>>> import numpy as np
>>> import numpy.linalg as la
>>> np.set_printoptions(precision=2, suppress=True, linewidth=120)
>>> rnd = lambda a: np.round(a, 2) + 0
>>> data = np.array([[0, -2, 5, -4, -3],
...     [0, -2, -5, 4, -4],
...     [5, 5, -1, -1, -2],
...     [-1, -4, -4, -2, -4],
...     [-2, -3, 0, 4, 5]])
>>> data[3] = data[4]
>>> data
array([[ 0, -2,  5, -4, -3],
       [ 0, -2, -5,  4, -4],
       [ 5,  5, -1, -1, -2],
       [-2, -3,  0,  4,  5],
       [-2, -3,  0,  4,  5]])
>>> cov = data.T @ data
>>> cov
array([[ 33,  37,  -5, -21, -30],
       [ 37,  51,  -5, -29, -26],
       [ -5,  -5,  51, -39,   7],
       [-21, -29, -39,  65,  38],
       [-30, -26,   7,  38,  79]])
>>> rnd(la.svd(data, compute_uv=False) ** 2)
array([152.07,  80.5 ,  41.32,   5.11,   0.  ])
>>> (data @ data.T).shape
(5, 5)
>>> Uu, sv, VT = la.svd(cov)
>>> evecs = VT[:(sv > 1e-8).sum()]
>>> rng = np.random.default_rng(73)
>>> x0 = cov[3] + -3 * cov[0] + rng.integers(2) * np.eye(5)[3]
>>> x0
array([-120., -140.,  -24.,  129.,  128.])
>>> la.matrix_rank(np.vstack([cov, x0]))
np.int64(5)
>>> rnd(np.diag(evecs.T @ evecs))
array([0.82, 0.74, 0.8 , 0.72, 0.92])
>>> Uu, sv, VT = la.svd(data)
>>> evecs = VT[:(sv > 1e-8).sum()]
>>> x0 = data[4] + 3 * data[0] + rng.integers(2) * np.eye(5)[0]
>>> x0
array([-2., -9., 15., -8., -4.])
>>> rnd(np.diag(evecs.T @ evecs))
array([0.82, 0.74, 0.8 , 0.72, 0.92])
>>> rnd(np.abs(la.eigvals(data)).max())
np.float64(10.3)
>>> (data + data.T) / 2
array([[ 0. , -1. ,  5. , -3. , -2.5],
       [-1. , -2. ,  0. ,  0.5, -3.5],
       [ 5. ,  0. , -1. , -0.5, -1. ],
       [-3. ,  0.5, -0.5,  4. ,  4.5],
       [-2.5, -3.5, -1. ,  4.5,  5. ]])
>>> (data - data.T) / 2
array([[ 0. , -1. ,  0. , -1. , -0.5],
       [ 1. ,  0. , -5. ,  3.5, -0.5],
       [ 0. ,  5. ,  0. , -0.5, -1. ],
       [ 1. , -3.5,  0.5,  0. ,  0.5],
       [ 0.5,  0.5,  1. , -0.5,  0. ]])
>>> Uu, sv, VT = la.svd(data)
>>> rnd(sv)
array([12.33,  8.97,  6.43,  2.26,  0.  ])
>>> A2 = Uu[:, :4] @ np.diag(sv[:4]) @ VT[:4]
>>> rnd(A2)
array([[ 0., -2.,  5., -4., -3.],
       [ 0., -2., -5.,  4., -4.],
       [ 5.,  5., -1., -1., -2.],
       [-2., -3.,  0.,  4.,  5.],
       [-2., -3.,  0.,  4.,  5.]])
>>> la.matrix_rank(A2)
np.int64(4)
>>> rnd(np.abs(data - A2).max())
np.float64(0.0)
>>> K = np.loadtxt("test17.csv", delimiter=",")
>>> K
array([[ 0., 39.,  0.],
       [ 0.,  9., 25.],
       [ 0., 67.,  0.],
       [15., 14.,  0.],
       [23.,  0.,  0.],
       [14.,  3.,  0.],
       [ 4.,  5.,  0.],
       [ 0.,  5., 65.],
       [19.,  0.,  0.],
       [ 0., 20.,  0.],
       [13., 24.,  0.],
       [ 0., 41.,  0.],
       [25., 12.,  0.],
       [12., 13.,  0.],
       [34.,  0.,  0.],
       [ 0.,  0., 51.],
       [ 0., 32.,  0.],
       [12., 13.,  0.],
       [ 7., 22.,  0.],
       [ 0., 76.,  0.],
       [ 0., 84.,  0.],
       [ 0., 33.,  0.],
       [ 0., 39.,  0.],
       [ 0.,  0., 31.],
       [ 0.,  7., 45.],
       [ 0.,  0., 91.],
       [ 0.,  0., 83.],
       [ 0., 37.,  0.],
       [30.,  0., 69.],
       [ 0., 20.,  0.],
       [ 0., 24., 39.],
       [28.,  0.,  0.],
       [ 0., 12., 36.],
       [ 0.,  2., 54.],
       [ 0., 29.,  0.],
       [ 0.,  4., 34.],
       [14.,  0., 73.],
       [ 0.,  0., 33.],
       [ 0., 47.,  0.],
       [ 0., 46.,  0.],
       [ 0., 28.,  0.],
       [12.,  0., 55.],
       [ 0., 34., 21.],
       [17., 20.,  0.],
       [34.,  0., 31.]])
>>> # row 17 repeats row 13
>>> Xc = K - K.mean(axis=0)
>>> evecs = la.svd(Xc)[2][:2]
>>> A2 = Xc - Xc @ evecs.T @ evecs
>>> rnd(np.diag(evecs.T @ evecs))
array([0.18, 0.86, 0.96])
>>> la.norm(A2, axis=1).round(6).argmax()
np.int64(28)
>>> rnd(A2.std(axis=0))
array([7.33, 3.  , 1.55])
>>> rnd((Xc @ evecs.T).std(axis=0))
array([30.04, 17.61])
>>> z = rng.permutation(3)
>>> A2 = K[:, z] * rng.choice([-1, 1], 3)
>>> A2
array([[ -0., -39.,   0.],
       [-25.,  -9.,   0.],
       [ -0., -67.,   0.],
       [ -0., -14.,  15.],
       [ -0.,  -0.,  23.],
       [ -0.,  -3.,  14.],
       [ -0.,  -5.,   4.],
       [-65.,  -5.,   0.],
       [ -0.,  -0.,  19.],
       [ -0., -20.,   0.],
       [ -0., -24.,  13.],
       [ -0., -41.,   0.],
       [ -0., -12.,  25.],
       [ -0., -13.,  12.],
       [ -0.,  -0.,  34.],
       [-51.,  -0.,   0.],
       [ -0., -32.,   0.],
       [ -0., -13.,  12.],
       [ -0., -22.,   7.],
       [ -0., -76.,   0.],
       [ -0., -84.,   0.],
       [ -0., -33.,   0.],
       [ -0., -39.,   0.],
       [-31.,  -0.,   0.],
       [-45.,  -7.,   0.],
       [-91.,  -0.,   0.],
       [-83.,  -0.,   0.],
       [ -0., -37.,   0.],
       [-69.,  -0.,  30.],
       [ -0., -20.,   0.],
       [-39., -24.,   0.],
       [ -0.,  -0.,  28.],
       [-36., -12.,   0.],
       [-54.,  -2.,   0.],
       [ -0., -29.,   0.],
       [-34.,  -4.,   0.],
       [-73.,  -0.,  14.],
       [-33.,  -0.,   0.],
       [ -0., -47.,   0.],
       [ -0., -46.,   0.],
       [ -0., -28.,   0.],
       [-55.,  -0.,  12.],
       [-21., -34.,   0.],
       [ -0., -20.,  17.],
       [-31.,  -0.,  34.]])
>>> Uu, _, VT = la.svd(K.T @ A2)
>>> z
array([2, 1, 0])
>>> rnd(la.lstsq(K, A2)[0])
array([[ 0.,  0.,  1.],
       [ 0., -1.,  0.],
       [-1.,  0.,  0.]])
>>> z = K[:, 1] > np.median(K[:, 1])
>>> u = K[z].mean(axis=0) - K[~z].mean(axis=0)
>>> ((K - K.mean(axis=0)) @ u > 0).astype(int)
array([1, 0, 1, 1, 0, 0, 1, 0, 0, 1, 1, 1, 1, 1, 0, 0, 1, 1, 1, 1, 1, 1, 1, 0, 0, 0, 0, 1, 0, 1, 0, 0, 0, 0, 1, 0, 0,
       0, 1, 1, 1, 0, 1, 1, 0])
>>> rnd((((K - K.mean(axis=0)) @ u > 0) == z).mean())
np.float64(0.89)
>>> z.astype(int)
array([1, 0, 1, 1, 0, 0, 0, 0, 0, 1, 1, 1, 0, 0, 0, 0, 1, 0, 1, 1, 1, 1, 1, 0, 0, 0, 0, 1, 0, 1, 1, 0, 0, 0, 1, 0, 0,
       0, 1, 1, 1, 0, 1, 1, 0])
>>> rnd(u)
array([ -8.4 ,  33.41, -29.48])
>>> m1 = np.load("x.npy")
>>> m1
array([[ 1.81,  0.91,  2.98,  3.95,  4.  , -0.06,  1.88],
       [ 1.94,  1.01,  3.04,  3.69,  3.96,  0.02,  2.09],
       [ 1.85,  0.92,  2.93,  4.15,  4.03, -0.04,  2.03],
       [ 1.88,  0.96,  3.  ,  4.14,  4.12,  0.08,  1.98],
       [ 1.9 ,  1.21,  3.01,  3.94,  4.07, -0.03,  2.03],
       [ 1.93,  0.95,  3.12,  4.05,  3.94, -0.16,  2.15],
       [ 1.95,  1.06,  2.96,  4.07,  3.96,  0.05,  1.93],
       [ 2.03,  0.9 ,  3.12,  3.79,  4.1 , -0.2 ,  1.94],
       [ 1.98,  1.15,  3.05,  4.07,  4.07, -0.05,  1.77],
       [ 2.17,  1.03,  2.92,  3.91,  4.09,  0.3 ,  1.89],
       [ 2.  ,  1.06,  3.09,  3.87,  4.  , -0.02,  1.95],
       [ 2.02,  1.  ,  3.17,  4.02,  4.18, -0.05,  1.9 ],
       [ 2.95,  0.91,  1.1 ,  2.1 ,  1.94,  3.89,  5.08],
       [ 3.17,  0.95,  0.93,  2.09,  2.08,  3.96,  4.85],
       [ 2.98,  1.04,  0.98,  1.98,  1.89,  3.92,  4.69],
       [ 2.97,  0.97,  0.87,  2.03,  1.8 ,  4.05,  4.94],
       [ 2.88,  0.94,  1.02,  2.09,  1.96,  3.92,  5.15],
       [ 2.94,  0.95,  0.97,  2.01,  1.97,  3.9 ,  4.86],
       [ 3.07,  1.06,  1.05,  1.99,  1.76,  3.92,  4.91],
       [ 2.96,  0.95,  0.85,  1.74,  1.9 ,  4.07,  4.9 ],
       [ 3.01,  1.05,  1.22,  1.92,  1.86,  4.06,  5.16],
       [ 2.97,  0.98,  1.03,  1.95,  1.89,  3.85,  5.03],
       [ 2.97,  0.83,  0.94,  1.94,  2.02,  4.03,  4.99],
       [ 3.15,  1.1 ,  1.09,  1.88,  2.05,  4.05,  4.97],
       [-0.2 ,  2.  ,  4.02,  5.13,  0.99,  4.82,  1.9 ],
       [ 0.03,  1.83,  3.96,  5.06,  1.04,  5.09,  1.79],
       [-0.04,  1.92,  4.16,  4.96,  1.02,  5.02,  1.96],
       [ 0.12,  1.98,  3.92,  4.92,  1.03,  4.99,  2.16],
       [ 0.13,  2.14,  3.92,  5.02,  1.11,  5.33,  1.94],
       [-0.08,  2.03,  3.85,  4.93,  1.11,  5.15,  2.05],
       [-0.04,  2.08,  3.86,  5.05,  1.13,  5.05,  1.99],
       [ 0.03,  2.11,  3.86,  5.05,  0.91,  4.95,  2.12],
       [ 0.  ,  2.01,  4.08,  4.91,  0.95,  5.03,  1.99],
       [ 0.03,  1.99,  4.03,  5.  ,  0.95,  4.94,  2.1 ],
       [ 0.14,  1.87,  3.99,  4.95,  0.83,  5.09,  2.  ],
       [-0.1 ,  1.81,  4.15,  5.01,  1.04,  4.86,  2.02]])
>>> Xc = m1 - m1.mean(axis=0)
>>> evecs = la.svd(Xc)[2][:3]
>>> A2 = Xc - Xc @ evecs.T @ evecs
>>> rnd(np.cov(Xc @ evecs.T, rowvar=False))
array([[7.09, 0.  , 0.  ],
       [0.  , 6.48, 0.  ],
       [0.  , 0.  , 0.02]])
>>> rnd(la.norm(A2) / la.norm(Xc))
np.float64(0.05)
>>> la.norm(A2, axis=1).round(6).argmax()
np.int64(2)
>>> rnd(A2.std(axis=0))
array([0.06, 0.08, 0.08, 0.08, 0.06, 0.03, 0.05])
>>> rnd((Xc @ evecs.T).std(axis=0))
array([2.63, 2.51, 0.13])
>>> x0 = np.array([4, 2, 3])
>>> h = np.maximum(K @ x0, 0)
>>> np.maximum(K @ x0, 0) - np.maximum(-K @ x0, 0)
array([ 78.,  93., 134.,  88.,  92.,  62.,  26., 205.,  76.,  40., 100.,  82., 124.,  74., 136., 153.,  64.,  74.,
        72., 152., 168.,  66.,  78.,  93., 149., 273., 249.,  74., 327.,  40., 165., 112., 132., 166.,  58., 110.,
       275.,  99.,  94.,  92.,  56., 213., 131., 108., 229.])
>>> K.T @ h
array([ 46130.,  89331., 169912.])
>>> np.tanh(K @ x0)
array([1., 1., 1., 1., 1., 1., 1., 1., 1., 1., 1., 1., 1., 1., 1., 1., 1., 1., 1., 1., 1., 1., 1., 1., 1., 1., 1., 1.,
       1., 1., 1., 1., 1., 1., 1., 1., 1., 1., 1., 1., 1., 1., 1., 1., 1.])
>>> np.maximum(K @ (3 * x0), 0)
array([234., 279., 402., 264., 276., 186.,  78., 615., 228., 120., 300., 246., 372., 222., 408., 459., 192., 222.,
       216., 456., 504., 198., 234., 279., 447., 819., 747., 222., 981., 120., 495., 336., 396., 498., 174., 330.,
       825., 297., 282., 276., 168., 639., 393., 324., 687.])
>>> K * (h > 1e-9)[:, None]
array([[ 0., 39.,  0.],
       [ 0.,  9., 25.],
       [ 0., 67.,  0.],
       [15., 14.,  0.],
       [23.,  0.,  0.],
       [14.,  3.,  0.],
       [ 4.,  5.,  0.],
       [ 0.,  5., 65.],
       [19.,  0.,  0.],
       [ 0., 20.,  0.],
       [13., 24.,  0.],
       [ 0., 41.,  0.],
       [25., 12.,  0.],
       [12., 13.,  0.],
       [34.,  0.,  0.],
       [ 0.,  0., 51.],
       [ 0., 32.,  0.],
       [12., 13.,  0.],
       [ 7., 22.,  0.],
       [ 0., 76.,  0.],
       [ 0., 84.,  0.],
       [ 0., 33.,  0.],
       [ 0., 39.,  0.],
       [ 0.,  0., 31.],
       [ 0.,  7., 45.],
       [ 0.,  0., 91.],
       [ 0.,  0., 83.],
       [ 0., 37.,  0.],
       [30.,  0., 69.],
       [ 0., 20.,  0.],
       [ 0., 24., 39.],
       [28.,  0.,  0.],
       [ 0., 12., 36.],
       [ 0.,  2., 54.],
       [ 0., 29.,  0.],
       [ 0.,  4., 34.],
       [14.,  0., 73.],
       [ 0.,  0., 33.],
       [ 0., 47.,  0.],
       [ 0., 46.,  0.],
       [ 0., 28.,  0.],
       [12.,  0., 55.],
       [ 0., 34., 21.],
       [17., 20.,  0.],
       [34.,  0., 31.]])
>>> q, evecs = la.qr(m1[:, :5])[0], la.qr(m1[:, 5:])[0]
>>> sv = la.svd(q.T @ evecs, compute_uv=False)
>>> rnd(np.degrees(np.arccos(sv.clip(0, 1))))
array([3.44, 5.88])
>>> rnd(sv)
array([1.  , 0.99])
>>> (sv > 0.9).sum()
np.int64(2)
>>> rnd(la.norm(m1, 2) / la.norm(m1))
np.float64(0.89)
>>> round(np.log10(la.cond(m1)))
2
>>> la.cond(m1) > 100
np.False_
>>> feats = np.load("dump.npy")
>>> feats
array([[-22.83,  -1.75,  10.55, -19.93,   8.17,  30.25,   6.86],
       [ -6.74,  -6.93,  14.12,   3.64,   3.89,  11.18,  -1.04],
       [ -2.66,   1.19,  -9.48,  -0.69, -23.45,   6.58,  11.2 ],
       [-11.86,  39.43,   4.84, -23.35,  -2.93,  28.91,  -4.02],
       [-12.42,   7.41, -16.77,   7.53,  14.31,  32.8 , -22.98],
       [-16.71,  14.98,  -4.83,  -2.2 ,  -5.46,  10.73,   3.92],
       [  0.19,  -3.76,  -3.67,   7.29, -16.43, -12.61,  14.55],
       [  6.13,   7.63,  14.56,  16.05,  10.38,  18.83, -11.77],
       [-21.03,  16.  ,  -6.82,  32.36,   5.58, -15.64,  -3.22],
       [  4.39, -11.32,   9.06,   5.  ,   8.82, -19.43,  -5.71],
       [ 22.58,  40.23,   4.44,  -8.95,   8.8 , -15.54, -15.81],
       [ 16.49,  -7.77, -22.7 ,  -3.76, -30.35,  23.05,  24.79],
       [-18.47,   7.81,   7.38,  -2.16,  -3.57,  12.22,  -3.32],
       [  2.09,  -7.6 ,  -2.25,   1.17,  -9.5 ,  -9.84,  -0.42],
       [-12.6 ,  -6.73,  19.22,  22.7 ,  -7.14, -26.71, -13.87]])
>>> Xc = (feats - feats.mean(axis=0)) / feats.std(axis=0)
>>> rnd(Xc.std(axis=0))
array([1., 1., 1., 1., 1., 1., 1.])
>>> b = la.lstsq(np.delete(Xc, 0, axis=1), Xc[:, 0])[0]
>>> rnd(1 - np.var(Xc[:, 0] - np.delete(Xc, 0, axis=1) @ b))
np.float64(0.21)
>>> np.abs(b).argmax()
np.int64(4)
>>> rnd(b)
array([-0.05, -0.27, -0.38, -0.2 , -0.45, -0.23])
>>> arr = np.load("block1.npy")
>>> arr
array([[ -4,   2,   2,   1,   0,   0,   0,   2,   0,   1,   1,   1],
       [  0, -18,   1,   2,   0,   0,   2,   1,   2,   0,   0,   0],
       [  2,   1, -24,   2,   1,   1,   0,   1,   2,   0,   1,   1],
       [  0,   1,   1,  17,   2,   2,   0,   2,   2,   2,   2,   1],
       [  1,   1,   1,   1, -10,   1,   0,   0,   0,   2,   1,   2],
       [  2,   2,   2,   1,   1,  -8,   2,   0,   1,   2,   1,   2],
       [  0,   2,   1,   1,   2,   2, -18,   1,   0,   0,   2,   2],
       [  1,   2,   2,   0,   2,   2,   0,  21,   1,   1,   0,   0],
       [  1,   2,   1,   0,   2,   2,   1,   2,  20,   0,   2,   1],
       [  2,   0,   2,   2,   0,   0,   2,   1,   2,  -9,   2,   1],
       [  1,   1,   2,   0,   1,   1,   1,   0,   0,   0,  -5,   1],
       [  2,   2,   0,   2,   2,   1,   0,   0,   1,   1,   1, -20]])
>>> z = rng.permutation(12)
>>> z
array([10,  8,  1, 11,  3,  0,  5,  4,  2,  7,  6,  9])
>>> A2 = arr[z][:, z]
>>> rnd(np.sort(np.abs(la.eigvals(A2))))
array([ 2.22,  5.45,  8.71,  8.71, 10.43, 16.42, 17.12, 18.97, 20.44, 20.44, 23.06, 24.38])
